>>> import numpy as np
>>> from numpy import linalg as LA
>>> np.set_printoptions(suppress=True, linewidth=200)
>>> rnd = lambda a: np.round(a, 2) + 0
>>> X = np.load("sample13.npy")
>>> print(X)
[[ 2.49 -0.43  0.59  5.08 -2.4   4.82  1.9   4.02 -3.17 -2.94]
 [-0.16  2.17  1.89  0.    1.13 -2.89 -2.13  2.03  8.56 -0.27]
 [ 2.16 -0.16 -2.05 -4.   -5.71 -0.21  0.81  1.91 -1.68  5.94]
 [ 0.69 -7.    1.12 -0.21  0.09  5.47  1.19 -3.5   2.29 -0.6 ]
 [-2.2   0.1  -3.13 -2.13 -7.33 -3.3   3.15  2.08 -1.22 -0.59]
 [ 3.71 -2.39 -0.2   5.02  0.84  1.46 -1.5  -1.09 -6.17  3.3 ]
 [ 3.51  1.61 -0.1  -7.9   0.12  1.51  0.04 -1.64 -3.32  2.58]
 [-1.81  3.51 -3.69 -1.52  3.17  1.89 -5.37  1.81  3.13  3.61]
 [-0.42  6.65 -0.78  4.53  0.28 -2.08 -0.1  -4.69  1.26 -2.53]
 [-1.45  4.81 -3.35  2.16  2.12  3.76 -4.03 -3.51 -1.93 -2.82]
 [ 0.2   0.43  0.15  1.09  5.53  0.88  4.46  6.26 -2.8   0.58]
 [ 3.59  0.3  -0.01 -1.8  -1.47  2.83 -2.3   4.23  4.94 -5.11]
 [ 4.26  0.72  1.27  6.86  3.45 -3.18 -0.13 -2.66 -1.61  1.02]
 [ 6.78  0.6  -0.36 -0.24  3.68 -0.94 -3.14 -3.42  3.53 -2.24]
 [-3.33 -0.25 -1.06  3.52  6.73  3.27  0.08 -1.45 -1.28  3.96]
 [-4.6  -2.41  1.49 -1.98 -3.38  2.83 -3.8  -2.21  5.23 -0.84]
 [ 2.72 -0.56  1.83  4.59 -2.57 -0.96  3.68  2.18  4.63 -4.53]
 [-0.68  0.46  6.56  4.17 -4.21  1.64  4.01 -0.29  0.56  1.41]
 [ 0.16  1.36 -4.87  0.52  0.24 -2.08  0.6   7.    2.5  -3.76]
 [ 2.52  5.45 -0.43 -4.45 -1.47  1.06  0.86 -4.57  4.06 -1.62]
 [ 0.47  8.14  3.9  -0.76  0.42  2.21  3.08  1.41  0.38 -1.01]
 [-3.25  1.09 -3.78 -1.71  1.12 -6.92  0.23 -3.59  2.66 -1.4 ]
 [ 1.81 -0.51  1.27 -1.97 -4.92 -2.76 -1.42 -5.95 -4.63  0.55]
 [ 2.5   2.24  1.64 -1.9   1.01  2.44  1.54  3.76 -6.28  4.41]
 [-5.66  0.24 -5.    0.4   4.36  1.93 -4.16  1.33 -0.55 -0.78]
 [-1.19 -5.21 -0.49  1.16 -1.49  1.63  1.43 -6.13  0.51 -5.  ]
 [ 3.86  1.93  0.26  3.17 -0.77  5.84 -2.1  -1.77 -4.92  2.18]
 [-1.67  1.45  1.69 -3.81  4.23  4.36 -2.25  4.91  2.53  2.28]
 [-3.46 -0.68 -2.57  3.15  0.83 -0.04 -4.37 -2.5   0.39  6.7 ]
 [ 2.4   0.18  2.98 -7.8  -0.16 -1.23  0.56  0.61  2.32 -4.1 ]
 [ 4.09 -4.14 -0.68 -2.8   4.63  3.17 -1.63 -4.33  2.22 -0.01]
 [-3.79  0.59  0.22 -1.21  1.01 -6.03 -1.14  1.65 -0.01  6.51]
 [-3.52  0.59 -5.58  3.81 -0.16  2.86  4.94 -1.18  1.37  2.4 ]
 [ 4.96 -0.06 -0.73 -2.11 -1.22  2.02  1.66  0.62 -6.43  4.51]
 [-1.19  1.77  4.22 -3.92 -1.05 -4.39  1.07 -0.36 -2.84 -5.7 ]]
>>> Z = X[[34, 10]].astype(float)
>>> for _ in range(7):
...     labels = LA.norm(X[:, None] - Z, axis=-1).argmin(axis=1)
...     Z = np.array([X[labels == j].mean(axis=0) for j in range(2)])
... 
>>> labels
array([1, 0, 1, 1, 0, 1, 1, 1, 0, 1, 1, 0, 1, 0, 1, 0, 0, 0, 0, 0, 0, 0, 0, 1, 1, 0, 1, 1, 1, 0, 1, 1, 1, 1, 0])
>>> rnd(Z)
array([[ 0.42,  1.22,  0.64, -0.74, -1.32, -0.96,  0.36, -0.73,  2.03, -2.3 ],
       [ 0.41,  0.16, -0.95,  0.46,  1.47,  1.91, -0.53,  0.14, -1.49,  2.25]])
>>> np.bincount(labels)
array([16, 19])
>>> rnd(Z[1] - Z[0])
array([-0.02, -1.07, -1.59,  1.2 ,  2.79,  2.87, -0.89,  0.87, -3.51,  4.55])
>>> rng = np.random.default_rng(1761)
>>> A2 = Z + rng.integers(-2, 3, (2, 1)) @ rng.integers(-2, 3, (1, 10))
>>> rnd(A2)
array([[-0.58,  0.22,  2.64, -2.74, -1.32, -1.96,  2.36, -0.73,  2.03, -3.3 ],
       [-1.59, -1.84,  3.05, -3.54,  1.47, -0.09,  3.47,  0.14, -1.49,  0.25]])
>>> rnd(LA.svd(A2 - Z, compute_uv=False))
array([8.94, 0.  ])
>>> def softmax(z):
...     e = np.exp(z - z.max(axis=-1, keepdims=True))
...     return e / e.sum(axis=-1, keepdims=True)
... 
>>> print(rnd(softmax(A2[0])))
[0.02 0.04 0.4  0.   0.01 0.   0.3  0.01 0.22 0.  ]
>>> softmax(A2).sum(axis=1)
array([1., 1.])
>>> rnd(softmax(10 * A2[0]))
array([0.  , 0.  , 0.94, 0.  , 0.  , 0.  , 0.06, 0.  , 0.  , 0.  ])
>>> att = A2 @ A2.T / np.sqrt(10)
>>> rnd(softmax(att)[0] @ A2)
array([-0.58,  0.22,  2.64, -2.74, -1.32, -1.96,  2.36, -0.73,  2.02, -3.29])
>>> print(rnd(softmax(att + np.triu(np.full(att.shape, -np.inf), 1))))
[[1. 0.]
 [0. 1.]]
>>> softmax(att).round(6).argmax(axis=1)
array([0, 1])
>>> vec = np.array([-1, 1, -2, 0, 1, -2, 1, 0, -2, 1])
>>> y = X @ vec
>>> rnd(LA.lstsq(X, y)[0])
array([-1.,  1., -2.,  0.,  1., -2.,  1.,  0., -2.,  1.])
>>> y = y + 0.02 * rng.normal(size=35)
>>> print(rnd(y))
[-10.85 -14.08   6.6  -24.77  12.85   6.36   4.64   4.06   7.94   4.59  14.32 -27.71   7.84 -12.34  12.   -24.95 -17.68 -15.19   7.19  -8.68  -2.83  20.37   4.1   11.08  12.58 -12.43  -4.98  -9.78
  10.37 -14.06 -14.64  22.41  13.99  10.23   3.3 ]
>>> beta, *_ = LA.lstsq(X, y)
>>> rnd(X.T @ (y - X @ beta))
array([0., 0., 0., 0., 0., 0., 0., 0., 0., 0.])
>>> rnd(beta)
array([-1.,  1., -2.,  0.,  1., -2.,  1.,  0., -2.,  1.])
>>> beta.round()
array([-1.,  1., -2.,  0.,  1., -2.,  1.,  0., -2.,  1.])
>>> print(rnd(LA.norm(y - X @ beta)))
0.09
>>> mat = np.load("run13.npy")
>>> print(mat)
[[ 2  0  1  0  0  1]
 [ 1  3  1  3 -2  2]
 [ 0 -3 -2  3  2  2]
 [-3  2  3  3  3 -1]]
>>> W1 = np.array([[1, 5, 4, 7, -8],
...     [6, 6, 4, 0, 1],
...     [3, -8, 6, -6, 6],
...     [-6, -8, -3, 0, 7],
...     [-4, 3, -8, 0, -1],
...     [-2, -8, -3, 2, -4]])
>>> beta = np.array([5, 9, 8, 1, 9])
>>> hid = np.maximum(mat @ W1 + beta, 0)
>>> (hid > 0).astype(int)
array([[1, 1, 1, 1, 0],
       [1, 0, 1, 1, 1],
       [0, 0, 0, 1, 1],
       [0, 0, 0, 0, 1]])
>>> print(hid)
[[ 8  3 19 11  0]
 [13  0 31  6 25]
 [ 0  0  0 17  5]
 [ 0  0  0  0 75]]
>>> Z = np.array([[2, 1, 0], [0, 1, 0], [2, 2, 2], [2, 0, 2], [2, 1, 2]])
>>> hid @ Z
array([[ 76,  49,  60],
       [150, 100, 124],
       [ 44,   5,  44],
       [150,  75, 150]])
>>> (hid @ Z).round(6).argmax(axis=1)
array([0, 0, 0, 0])
>>> print(W1 @ Z)
[[  8   6   6]
 [ 22  21  10]
 [ 18  13  12]
 [ -4 -13   8]
 [-26 -18 -18]
 [-14 -20 -10]]
>>> r0 = np.array([0, -2, -2, 1, 0, 3, 0])
>>> v = np.array([0, -3, 0, 0, -2, -3, -3])
>>> M = r0[:, None] + v[None, :]
>>> M
array([[ 0, -3,  0,  0, -2, -3, -3],
       [-2, -5, -2, -2, -4, -5, -5],
       [-2, -5, -2, -2, -4, -5, -5],
       [ 1, -2,  1,  1, -1, -2, -2],
       [ 0, -3,  0,  0, -2, -3, -3],
       [ 3,  0,  3,  3,  1,  0,  0],
       [ 0, -3,  0,  0, -2, -3, -3]])
>>> vec = np.array([-2, 2, -3, 2, -3, 1, -1])
>>> M @ np.ones(7)
array([-11., -25., -25.,  -4., -11.,  10., -11.])
>>> np.sign((M @ vec).round(6))
array([ 0,  1,  1, -1,  0, -1,  0])
>>> M @ vec
array([  0,   8,   8,  -4,   0, -12,   0])
>>> print(M @ (2 * vec))
[  0  16  16  -8   0 -24   0]
>>> print(LA.norm(M @ vec) <= LA.norm(M, 2) * LA.norm(vec) + 1e-9)
True
>>> ang = np.radians(72)
>>> r_ = np.eye(7)
>>> r_[1, 1] = r_[0, 0] = np.cos(ang)
>>> r_[1, 0], r_[0, 1] = -np.sin(ang), np.sin(ang)
>>> rnd(r_)
array([[ 0.31,  0.95,  0.  ,  0.  ,  0.  ,  0.  ,  0.  ],
       [-0.95,  0.31,  0.  ,  0.  ,  0.  ,  0.  ,  0.  ],
       [ 0.  ,  0.  ,  1.  ,  0.  ,  0.  ,  0.  ,  0.  ],
       [ 0.  ,  0.  ,  0.  ,  1.  ,  0.  ,  0.  ,  0.  ],
       [ 0.  ,  0.  ,  0.  ,  0.  ,  1.  ,  0.  ,  0.  ],
       [ 0.  ,  0.  ,  0.  ,  0.  ,  0.  ,  1.  ,  0.  ],
       [ 0.  ,  0.  ,  0.  ,  0.  ,  0.  ,  0.  ,  1.  ]])
>>> A2 = M @ r_.T
>>> rnd(LA.det(r_)), rnd(np.trace(r_))
(np.float64(1.0), np.float64(5.62))
>>> np.allclose(LA.norm(M, axis=1), LA.norm(A2, axis=1))
True
>>> np.allclose(M @ M.T, A2 @ A2.T)
True
>>> rnd(np.abs(A2 - M).max(axis=0))
array([3.37, 5.36, 0.  , 0.  , 0.  , 0.  , 0.  ])
>>> rnd(LA.svd(M, compute_uv=False)), rnd(LA.svd(A2, compute_uv=False))
(array([17.41,  6.32,  0.  ,  0.  ,  0.  ,  0.  ,  0.  ]), array([17.41,  6.32,  0.  ,  0.  ,  0.  ,  0.  ,  0.  ]))
>>> arr = np.load("data.npy")
>>> print(arr)
[[ 0  0  0  0  0]
 [15  9 17 18 17]
 [ 1  0  0  1  0]
 [ 8  3  0  9  0]
 [ 1  7 45  5 28]
 [ 1  3 17  3 10]
 [ 0  0 10  0  0]
 [ 1  7 45  5 28]
 [22  7  0 23  0]
 [ 0  0 17  0  0]
 [ 1  0  0  0  0]
 [ 0  0  3  0  0]
 [ 0  0  0  0  0]
 [ 8  5 10 10  9]
 [ 0  3 38  0 20]
 [ 8  5 10 10  9]
 [36 15  0 39 14]
 [ 0  0 10  0  0]
 [ 8  7 24 11 18]
 [ 0  0  0  0  0]
 [ 0  0 24  0  4]
 [ 1  0  0  0  0]
 [22  7  0 23  0]
 [15  5  0 16  0]
 [ 0  0 10  0  2]]
>>> Xc = arr - arr.mean(axis=0)
>>> V = LA.svd(Xc)[2][:3]
>>> A2 = Xc - Xc @ V.T @ V
>>> rnd(LA.norm(A2) / LA.norm(Xc))
np.float64(0.02)
>>> Z = arr[[4, 17]].astype(float)
>>> for _ in range(5):
...     labels = LA.norm(arr[:, None] - Z, axis=-1).argmin(axis=1)
...     Z = np.array([arr[labels == j].mean(axis=0) for j in range(2)])
... 
>>> labels
array([1, 1, 1, 1, 0, 1, 1, 0, 1, 1, 1, 1, 1, 1, 0, 1, 1, 1, 0, 1, 1, 1, 1, 1, 1])
>>> rnd(Z)
array([[ 2.5 ,  6.  , 38.  ,  5.25, 23.5 ],
       [ 6.57,  2.81,  6.1 ,  7.24,  3.1 ]])
>>> print(rnd(Z[1] - Z[0]))
[  4.07  -3.19 -31.9    1.99 -20.4 ]
>>> np.abs(Z[1] - Z[0]).argmax()
np.int64(2)
>>> vec = np.array([1, 1, 1, 0, 1, 1])
>>> print(mat @ np.eye(6)[0])
[ 2.  1.  0. -3.]
>>> print((mat * vec).sum(axis=1))
[ 4  5 -1  4]
>>> mat @ (2 * vec)
array([ 8, 10, -2,  8])
>>> print(rnd(softmax(arr[21] + 2)))
[0.4  0.15 0.15 0.15 0.15]
>>> att = arr @ arr.T / np.sqrt(5)
>>> softmax(att).round(6).argmax(axis=1)
array([ 0, 16, 16, 16,  4,  4,  4,  4, 16,  4, 16,  4,  0, 16,  4, 16, 16,  4,  4,  0,  4, 16, 16, 16,  4])
>>> K = np.load("case3.npy")
>>> K
array([[ 4,  2,  2,  2,  0,  0,  3,  3,  2,  0,  2],
       [12,  6,  6,  6,  0,  0,  9,  9,  6,  0,  6],
       [ 0,  0,  0,  0,  0,  0,  0,  0,  0,  0,  0],
       [12,  6,  6,  6,  0,  0,  9,  9,  6,  0,  6],
       [ 4,  2,  2,  2,  0,  0,  3,  3,  2,  0,  2]])
>>> K - K[0]
array([[ 0,  0,  0,  0,  0,  0,  0,  0,  0,  0,  0],
       [ 8,  4,  4,  4,  0,  0,  6,  6,  4,  0,  4],
       [-4, -2, -2, -2,  0,  0, -3, -3, -2,  0, -2],
       [ 8,  4,  4,  4,  0,  0,  6,  6,  4,  0,  4],
       [ 0,  0,  0,  0,  0,  0,  0,  0,  0,  0,  0]])
>>> np.unravel_index(np.abs(K).argmax(), K.shape)
(np.int64(1), np.int64(0))
>>> rnd(LA.norm(K))
np.float64(32.86)
>>> U, sv, vt = LA.svd(K)
>>> rnd(sv)
array([32.86,  0.  ,  0.  ,  0.  ,  0.  ])
>>> np.argmax(sv[:-1] / (sv[1:] + 1e-6)) + 1
np.int64(1)
>>> A2 = U[:, :1] @ np.diag(sv[:1]) @ vt[:1]
>>> LA.matrix_rank(K, rtol=0.05)
np.int64(1)
>>> rnd(np.abs(K - A2).max())
np.float64(0.0)
>>> LA.matrix_rank(A2)
np.int64(1)
>>> rnd(A2)
array([[ 4.,  2.,  2.,  2.,  0.,  0.,  3.,  3.,  2.,  0.,  2.],
       [12.,  6.,  6.,  6.,  0.,  0.,  9.,  9.,  6.,  0.,  6.],
       [ 0.,  0.,  0.,  0.,  0.,  0.,  0.,  0.,  0.,  0.,  0.],
       [12.,  6.,  6.,  6.,  0.,  0.,  9.,  9.,  6.,  0.,  6.],
       [ 4.,  2.,  2.,  2.,  0.,  0.,  3.,  3.,  2.,  0.,  2.]])
>>> rnd(K @ LA.pinv(K) @ K)
array([[ 4.,  2.,  2.,  2.,  0.,  0.,  3.,  3.,  2.,  0.,  2.],
       [12.,  6.,  6.,  6.,  0.,  0.,  9.,  9.,  6.,  0.,  6.],
       [ 0.,  0.,  0.,  0.,  0.,  0.,  0.,  0.,  0.,  0.,  0.],
       [12.,  6.,  6.,  6.,  0.,  0.,  9.,  9.,  6.,  0.,  6.],
       [ 4.,  2.,  2.,  2.,  0.,  0.,  3.,  3.,  2.,  0.,  2.]])
>>> np.unique(K.round(6), axis=0).shape
(3, 11)
>>> LA.lstsq(K[:-1].T, K[-1])[2]
np.int32(1)
>>> np.abs(np.diag(LA.qr(K)[1])) > 1e-9
array([ True, False, False, False, False])
>>> E = np.load("out15.npy")
>>> print(E)
[[ 0 -4 -3 -5 -3 -2]
 [ 0  0 -3  3  2  0]
 [ 0  0  0 -1  2  4]
 [ 0  0  0  0 -4  5]
 [ 0  0  0  0  0 -1]
 [ 0  0  0  0  0  0]]
>>> # null space of dimension 1
>>> gram = E.T @ E
>>> rnd(LA.eigvalsh(gram)[::-1])
array([68.16, 49.12, 17.83, 12.89,  0.  ,  0.  ])
>>> gram
array([[ 0,  0,  0,  0,  0,  0],
       [ 0, 16, 12, 20, 12,  8],
       [ 0, 12, 18,  6,  3,  6],
       [ 0, 20,  6, 35, 19,  6],
       [ 0, 12,  3, 19, 33, -6],
       [ 0,  8,  6,  6, -6, 46]])
>>> np.allclose(gram, gram.T)
True
>>> np.diag(gram)
array([ 0, 16, 18, 35, 33, 46])
>>> print(LA.matrix_rank(gram))
5
>>> (E @ E.T).shape
(6, 6)
>>> np.trace(gram), (E ** 2).sum()
(np.int64(148), np.int64(148))
